$ ipython --no-banner

In [1]: import numpy as np

In [2]: np.set_printoptions(precision=2, suppress=True, linewidth=140, floatmode="fixed")

In [3]: def tidy(a):
   ...:     return np.round(a, 2) + 0
   ...: 

In [4]: F = np.load("sample13.npy")

In [5]: tidy(F)
Out[5]: 
array([[-2.22, -0.11,  4.48],
       [-2.10,  0.03,  4.54],
       [-0.82, -2.50, -4.25],
       [-3.84, -3.13,  0.67],
       [-3.71, -3.35, -0.15],
       [-2.02,  0.11,  4.57],
       [ 3.86,  2.82, -1.46],
       [-3.46, -3.47, -0.97],
       [-1.11, -2.68, -4.07],
       [-3.86, -3.05,  0.88],
       [ 1.59,  2.95,  3.71],
       [ 0.73,  2.43,  4.31],
       [-3.68, -2.19,  2.57],
       [ 0.53,  2.30,  4.41],
       [ 3.65,  3.40,  0.40],
       [-0.82, -2.50, -4.25],
       [ 3.55,  3.45,  0.73],
       [-1.60,  0.53,  4.71],
       [-0.85, -2.52, -4.24],
       [-1.67, -3.00, -3.64],
       [-0.41, -2.22, -4.46],
       [ 2.17,  3.23,  3.14],
       [-2.86, -0.87,  4.01],
       [-3.44, -1.72,  3.20],
       [ 3.09,  3.49,  1.81],
       [-3.39, -1.64,  3.28],
       [-3.46, -3.47, -0.97],
       [-3.64, -3.40, -0.42]])

In [6]: Xc = F - F.mean(axis=0)

In [7]: evecs = np.linalg.svd(Xc)[2][:2]

In [8]: out = Xc - Xc @ evecs.T @ evecs

In [9]: tidy((Xc @ evecs.T).std(axis=0))
Out[9]: array([3.74, 2.97])

In [10]: tidy(np.diag(evecs.T @ evecs))
Out[10]: array([0.60, 0.49, 0.91])

In [11]: tidy(out.std(axis=0))
Out[11]: array([0.00, 0.00, 0.00])

In [12]: W0 = np.load("w.npy")

In [13]: W0
Out[13]: 
array([[-2.05,  0.58, -2.23],
       [ 0.68, -0.07,  1.03],
       [-3.74,  0.94, -3.61],
       [ 5.56, -1.67,  5.19],
       [ 5.31, -1.27,  5.35],
       [ 2.61, -1.05,  3.13],
       [-2.93,  0.94, -3.37],
       [-2.84,  0.69, -3.15],
       [ 0.67, -0.37,  0.30],
       [ 3.22, -0.90,  2.77],
       [ 1.65, -0.18,  1.69],
       [-1.28,  0.30, -1.10],
       [ 2.32, -0.60,  2.23],
       [ 3.25, -0.59,  3.27]])

In [14]: Z = W0[[0, 5]].astype(float)

In [15]: for _ in range(3):
    ...:     lab = np.linalg.norm(W0[:, None] - Z, axis=-1).argmin(axis=1)
    ...:     Z = np.array([W0[lab == j].mean(axis=0) for j in range(2)])
    ...: 

In [16]: lab
Out[16]: array([0, 1, 0, 1, 1, 1, 0, 0, 1, 1, 1, 0, 1, 1])

In [17]: tidy(Z[1] - Z[0])
Out[17]: array([ 5.38, -1.43,  5.47])

In [18]: G = np.cov(W0, rowvar=False)

In [19]: tidy(G)
Out[19]: 
array([[ 9.33, -2.50,  9.38],
       [-2.50,  0.70, -2.51],
       [ 9.38, -2.51,  9.52]])

In [20]: tidy(np.corrcoef(W0[:, 2], W0[:, 1])[0, 1])
Out[20]: np.float64(-0.97)

In [21]: tidy(np.linalg.eigvalsh(G)[::-1])
Out[21]: array([19.47,  0.05,  0.03])

In [22]: rng = np.random.default_rng(813)

In [23]: J = np.array([[-1, 3, 0, -3, 0],
    ...:     [-3, 1, 2, -1, 3],
    ...:     [-2, -2, 3, 3, -2],
    ...:     [1, -1, 3, 3, -3],
    ...:     [1, -2, -2, -2, 1],
    ...:     [-2, -1, -1, 2, -3]]) * (rng.random((6, 5)) < 0.3)

In [24]: J
Out[24]: 
array([[-1,  0,  0,  0,  0],
       [-3,  0,  0,  0,  3],
       [ 0,  0,  0,  0, -2],
       [ 0, -1,  0,  3,  0],
       [ 1, -2,  0,  0,  0],
       [ 0,  0,  0,  0,  0]])

In [25]: tidy(np.linalg.norm(J, 2) / np.linalg.norm(J))
Out[25]: np.float64(0.75)

In [26]: np.argsort(-np.linalg.norm(J, axis=0).round(6), kind="stable")[:3]
Out[26]: array([4, 0, 3])

In [27]: np.linalg.matrix_rank(J, rtol=0.1)
Out[27]: np.int64(4)

In [28]: [round(float(x), 2) for x in np.linalg.svd(J, compute_uv=False)[:3]]
Out[28]: [4.6, 3.26, 2.1]

In [29]: Uu, sigma, Vt = np.linalg.svd(J)

In [30]: evecs = Vt[:(sigma > 1e-8).sum()]

In [31]: vec = J[4] + -1 * J[1] + rng.integers(2) * np.eye(5)[2]

In [32]: vec
Out[32]: array([ 4.00, -2.00,  1.00,  0.00, -3.00])

In [33]: tidy(evecs.T @ evecs)
Out[33]: 
array([[1.00, 0.00, 0.00, 0.00, 0.00],
       [0.00, 1.00, 0.00, 0.00, 0.00],
       [0.00, 0.00, 0.00, 0.00, 0.00],
       [0.00, 0.00, 0.00, 1.00, 0.00],
       [0.00, 0.00, 0.00, 0.00, 1.00]])

In [34]: r = np.linalg.matrix_rank(J)

In [35]: r
Out[35]: np.int64(4)

In [36]: null = np.linalg.svd(J)[2][r:].T

In [37]: [int(np.linalg.matrix_rank(J[:, :j + 1])) for j in range(5)]
Out[37]: [1, 2, 2, 3, 4]

In [38]: np.linalg.matrix_rank(J.T @ J), np.linalg.matrix_rank(J @ J.T)
Out[38]: (np.int64(4), np.int64(4))

In [39]: [int(np.linalg.matrix_rank(np.delete(J, i, axis=0))) for i in range(6)]
Out[39]: [4, 4, 4, 3, 3, 4]

In [40]: tidy(null[:, 0] / null[np.abs(null[:, 0]).round(6).argmax(), 0])
Out[40]: array([0.00, 0.00, 1.00, 0.00, 0.00])

In [41]: tidy(null @ null.T)
Out[41]: 
array([[0.00, 0.00, 0.00, 0.00, 0.00],
       [0.00, 0.00, 0.00, 0.00, 0.00],
       [0.00, 0.00, 1.00, 0.00, 0.00],
       [0.00, 0.00, 0.00, 0.00, 0.00],
       [0.00, 0.00, 0.00, 0.00, 0.00]])

In [42]: null.shape
Out[42]: (5, 1)

In [43]: Uu, sigma, Vt = np.linalg.svd(J)

In [44]: tidy(sigma)
Out[44]: array([4.60, 3.26, 2.10, 1.33, 0.00])

In [45]: np.argmax(sigma[:-1] / (sigma[1:] + 1e-6)) + 1
Out[45]: np.int64(4)

In [46]: out = Uu[:, :4] @ np.diag(sigma[:4]) @ Vt[:4]

In [47]: tidy(out)
Out[47]: 
array([[-1.00,  0.00,  0.00,  0.00,  0.00],
       [-3.00,  0.00,  0.00,  0.00,  3.00],
       [ 0.00,  0.00,  0.00,  0.00, -2.00],
       [ 0.00, -1.00,  0.00,  3.00,  0.00],
       [ 1.00, -2.00,  0.00,  0.00,  0.00],
       [ 0.00,  0.00,  0.00,  0.00,  0.00]])

In [48]: tidy(np.linalg.norm(J - out, 2)), tidy(sigma[4])
Out[48]: (np.float64(0.0), np.float64(0.0))

In [49]: tidy(np.linalg.norm(J - out) / np.linalg.norm(J))
Out[49]: np.float64(0.0)
